>>> import numpy as np
>>> np.set_printoptions(suppress=True, linewidth=140)
>>> def tidy(a):
...     return np.round(a, 1) + 0
... 
>>> O, _ = np.linalg.qr(np.array([[-0.1], [1.1], [-1.2], [-0.8], [0.0], [-0.6], [-0.4], [-1.4]]))
>>> arr = O @ O.T
>>> tidy(arr)
array([[ 0. ,  0. ,  0. ,  0. ,  0. ,  0. ,  0. ,  0. ],
       [ 0. ,  0.2, -0.2, -0.2,  0. , -0.1, -0.1, -0.3],
       [ 0. , -0.2,  0.2,  0.2,  0. ,  0.1,  0.1,  0.3],
       [ 0. , -0.2,  0.2,  0.1,  0. ,  0.1,  0.1,  0.2],
       [ 0. ,  0. ,  0. ,  0. ,  0. ,  0. ,  0. ,  0. ],
       [ 0. , -0.1,  0.1,  0.1,  0. ,  0.1,  0. ,  0.1],
       [ 0. , -0.1,  0.1,  0.1,  0. ,  0. ,  0. ,  0.1],
       [ 0. , -0.3,  0.3,  0.2,  0. ,  0.1,  0.1,  0.3]])
>>> tidy(np.linalg.norm(arr, 2) / np.linalg.norm(arr))
np.float64(1.0)
>>> np.linalg.cond(arr) > 100
np.True_
>>> np.argsort(-np.linalg.norm(arr, axis=0).round(6), kind="stable")[:3]
array([7, 2, 1])
>>> [round(float(x), 1) for x in np.linalg.svd(arr, compute_uv=False)[:3]]
[1.0, 0.0, 0.0]
>>> U, s, vt = np.linalg.svd(arr)
>>> tidy(s)
array([1., 0., 0., 0., 0., 0., 0., 0.])
>>> B = U[:, :1] @ np.diag(s[:1]) @ vt[:1]
>>> tidy(np.linalg.norm(arr - B) / np.linalg.norm(arr))
np.float64(0.0)
>>> tidy(B)
array([[ 0. ,  0. ,  0. ,  0. ,  0. ,  0. ,  0. ,  0. ],
       [ 0. ,  0.2, -0.2, -0.2,  0. , -0.1, -0.1, -0.3],
       [ 0. , -0.2,  0.2,  0.2,  0. ,  0.1,  0.1,  0.3],
       [ 0. , -0.2,  0.2,  0.1,  0. ,  0.1,  0.1,  0.2],
       [ 0. ,  0. ,  0. ,  0. ,  0. ,  0. ,  0. ,  0. ],
       [ 0. , -0.1,  0.1,  0.1,  0. ,  0.1,  0. ,  0.1],
       [ 0. , -0.1,  0.1,  0.1,  0. ,  0. ,  0. ,  0.1],
       [ 0. , -0.3,  0.3,  0.2,  0. ,  0.1,  0.1,  0.3]])
>>> tidy(np.abs(arr - B).max())
np.float64(0.0)
>>> evals, vecs = np.linalg.eigh(arr)
>>> x0 = np.array([1, 3, 0, 0, 3, 5, 2, 4])
>>> (np.sign(vecs[:, -1].round(6)) == np.sign(vecs[0, -1].round(6))).astype(int)
array([1, 0, 1, 1, 0, 1, 1, 1])
>>> tidy(x0 @ arr @ x0 / (x0 @ x0)), tidy(evals[0]), tidy(evals[-1])
(np.float64(0.1), np.float64(0.0), np.float64(1.0))
>>> tidy(vecs * np.abs(evals) @ vecs.T)
array([[ 0. ,  0. ,  0. ,  0. ,  0. ,  0. ,  0. ,  0. ],
       [ 0. ,  0.2, -0.2, -0.2,  0. , -0.1, -0.1, -0.3],
       [ 0. , -0.2,  0.2,  0.2,  0. ,  0.1,  0.1,  0.3],
       [ 0. , -0.2,  0.2,  0.1,  0. ,  0.1,  0.1,  0.2],
       [ 0. ,  0. ,  0. ,  0. ,  0. ,  0. ,  0. ,  0. ],
       [ 0. , -0.1,  0.1,  0.1,  0. ,  0.1,  0. ,  0.1],
       [ 0. , -0.1,  0.1,  0.1,  0. ,  0. ,  0. ,  0.1],
       [ 0. , -0.3,  0.3,  0.2,  0. ,  0.1,  0.1,  0.3]])
>>> print(tidy(x0 @ arr @ x0))
6.7
>>> tidy(np.linalg.eigvalsh(arr[1:, 1:]))
array([0., 0., 0., 0., 0., 0., 1.])
>>> tidy(vecs * np.maximum(evals, 0) @ vecs.T)
array([[ 0. ,  0. ,  0. ,  0. ,  0. ,  0. ,  0. ,  0. ],
       [ 0. ,  0.2, -0.2, -0.2,  0. , -0.1, -0.1, -0.3],
       [ 0. , -0.2,  0.2,  0.2,  0. ,  0.1,  0.1,  0.3],
       [ 0. , -0.2,  0.2,  0.1,  0. ,  0.1,  0.1,  0.2],
       [ 0. ,  0. ,  0. ,  0. ,  0. ,  0. ,  0. ,  0. ],
       [ 0. , -0.1,  0.1,  0.1,  0. ,  0.1,  0. ,  0.1],
       [ 0. , -0.1,  0.1,  0.1,  0. ,  0. ,  0. ,  0.1],
       [ 0. , -0.3,  0.3,  0.2,  0. ,  0.1,  0.1,  0.3]])
>>> W0 = np.load("m.npy")
>>> W0
array([[  0. ,   2.2,   1.7],
       [  0.6,   3.2,   1.6],
       [ -0.4,   0.8,   0.9],
       [ -0.8,  -1.6,   0.3],
       [ -1. ,  -1.3,   0.5],
       [ -1.4,   2.1,   1.1],
       [  1.8,  -1.2,  -1. ],
       [  0.7,  -0.2,  -0.3],
       [  0. ,   1. ,  -0.4],
       [  0. ,   0.3,   0. ],
       [ -1. ,   1.2,  -0.3],
       [ -1.1,  -0.2,  -0.3],
       [ -0.3,  -0.3,  -0.2],
       [ -0.2,  -0.9,  -0.4],
       [  1.3,  -1.9,  -1. ],
       [ -0.2,   0.5,   0.6],
       [  0.8,   0.1,   1.2],
       [  1. , -13. ,   5. ]])
>>> cov = arr.T @ arr
>>> tidy(np.linalg.eigvalsh(cov)[::-1])
array([1., 0., 0., 0., 0., 0., 0., 0.])
>>> tidy(np.diag(cov))
array([0. , 0.2, 0.2, 0.1, 0. , 0.1, 0. , 0.3])
>>> tidy(np.linalg.svd(arr, compute_uv=False) ** 2)
array([1., 0., 0., 0., 0., 0., 0., 0.])
>>> E = np.array([[2, 3, 0], [0, 0, 3], [0, 2, 0]])
>>> x0 = np.array([2, -1, -1])
>>> y = E @ x0
>>> beta, lr = np.zeros(3), 1 / np.linalg.norm(E, 2) ** 2
>>> for i in range(250):
...     beta -= lr * E.T @ (E @ beta - y)
...     if i % 50 == 0: print(i, round(np.linalg.norm(E @ beta - y), 1))
... 
0 2.5
50 0.1
100 0.0
150 0.0
200 0.0
>>> tidy(beta)
array([ 2., -1., -1.])
>>> print(tidy(np.linalg.det(2 * E)), tidy(np.linalg.det(E)))
-96.0 -12.0
>>> np.einsum("ij,ji->", E, E)
np.int64(16)
>>> hat = np.triu(np.array([[2, 0, 0], [-1, 0, -2], [1, 1, 1]]), 1) + np.eye(3)
>>> B = hat @ E @ np.linalg.inv(hat)
>>> B
array([[ 2.,  3.,  6.],
       [ 0., -4., -5.],
       [ 0.,  2.,  4.]])
>>> tidy(np.linalg.det(B))
np.float64(-12.0)
>>> np.linalg.matrix_rank(B)
np.int64(3)
>>> tidy(np.poly(B))
array([ 1., -2., -6., 12.])
>>> np.trace(B), np.trace(E)
(np.float64(2.0), np.int64(2))
>>> evals, vecs = np.linalg.eig(E)
>>> tidy(np.sort(np.linalg.eigvals(E @ E)))
array([4., 6., 6.])
>>> E @ vecs[:, 0] - evals[0] * vecs[:, 0]
array([0., 0., 0.])
>>> tidy(evals)
array([ 2. ,  2.4, -2.4])
>>> tidy(np.sort(np.linalg.eigvals(np.linalg.inv(E))))
array([-0.4,  0.4,  0.5])
>>> tidy(arr.reshape(-1, 2))
array([[ 0. ,  0. ],
       [ 0. ,  0. ],
       [ 0. ,  0. ],
       [ 0. ,  0. ],
       [ 0. ,  0.2],
       [-0.2, -0.2],
       [ 0. , -0.1],
       [-0.1, -0.3],
       [ 0. , -0.2],
       [ 0.2,  0.2],
       [ 0. ,  0.1],
       [ 0.1,  0.3],
       [ 0. , -0.2],
       [ 0.2,  0.1],
       [ 0. ,  0.1],
       [ 0.1,  0.2],
       [ 0. ,  0. ],
       [ 0. ,  0. ],
       [ 0. ,  0. ],
       [ 0. ,  0. ],
       [ 0. , -0.1],
       [ 0.1,  0.1],
       [ 0. ,  0.1],
       [ 0. ,  0.1],
       [ 0. , -0.1],
       [ 0.1,  0.1],
       [ 0. ,  0. ],
       [ 0. ,  0.1],
       [ 0. , -0.3],
       [ 0.3,  0.2],
       [ 0. ,  0.1],
       [ 0.1,  0.3]])
>>> tidy(arr.ravel(order="F"))
array([ 0. ,  0. ,  0. ,  0. ,  0. ,  0. ,  0. ,  0. ,  0. ,  0.2, -0.2, -0.2,  0. , -0.1, -0.1, -0.3,  0. , -0.2,  0.2,  0.2,  0. ,  0.1,
        0.1,  0.3,  0. , -0.2,  0.2,  0.1,  0. ,  0.1,  0.1,  0.2,  0. ,  0. ,  0. ,  0. ,  0. ,  0. ,  0. ,  0. ,  0. , -0.1,  0.1,  0.1,
        0. ,  0.1,  0. ,  0.1,  0. , -0.1,  0.1,  0.1,  0. ,  0. ,  0. ,  0.1,  0. , -0.3,  0.3,  0.2,  0. ,  0.1,  0.1,  0.3])
>>> blk = arr.reshape(8, 2, -1)
>>> tidy(blk.sum(axis=1))
array([[ 0. ,  0. ,  0. ,  0. ],
       [ 0. ,  0.1, -0.3, -0.4],
       [ 0. , -0.1,  0.3,  0.5],
       [ 0. , -0.1,  0.2,  0.3],
       [ 0. ,  0. ,  0. ,  0. ],
       [ 0. , -0.1,  0.2,  0.2],
       [ 0. ,  0. ,  0.1,  0.2],
       [ 0. , -0.1,  0.4,  0.5]])
>>> blk.shape
(8, 2, 4)
>>> tidy(blk.transpose(1, 0, 2))
array([[[ 0. ,  0. ,  0. ,  0. ],
        [ 0. ,  0.2, -0.2, -0.2],
        [ 0. , -0.2,  0.2,  0.2],
        [ 0. , -0.2,  0.2,  0.1],
        [ 0. ,  0. ,  0. ,  0. ],
        [ 0. , -0.1,  0.1,  0.1],
        [ 0. , -0.1,  0.1,  0.1],
        [ 0. , -0.3,  0.3,  0.2]],

       [[ 0. ,  0. ,  0. ,  0. ],
        [ 0. , -0.1, -0.1, -0.3],
        [ 0. ,  0.1,  0.1,  0.3],
        [ 0. ,  0.1,  0.1,  0.2],
        [ 0. ,  0. ,  0. ,  0. ],
        [ 0. ,  0.1,  0. ,  0.1],
        [ 0. ,  0. ,  0. ,  0.1],
        [ 0. ,  0.1,  0.1,  0.3]]])
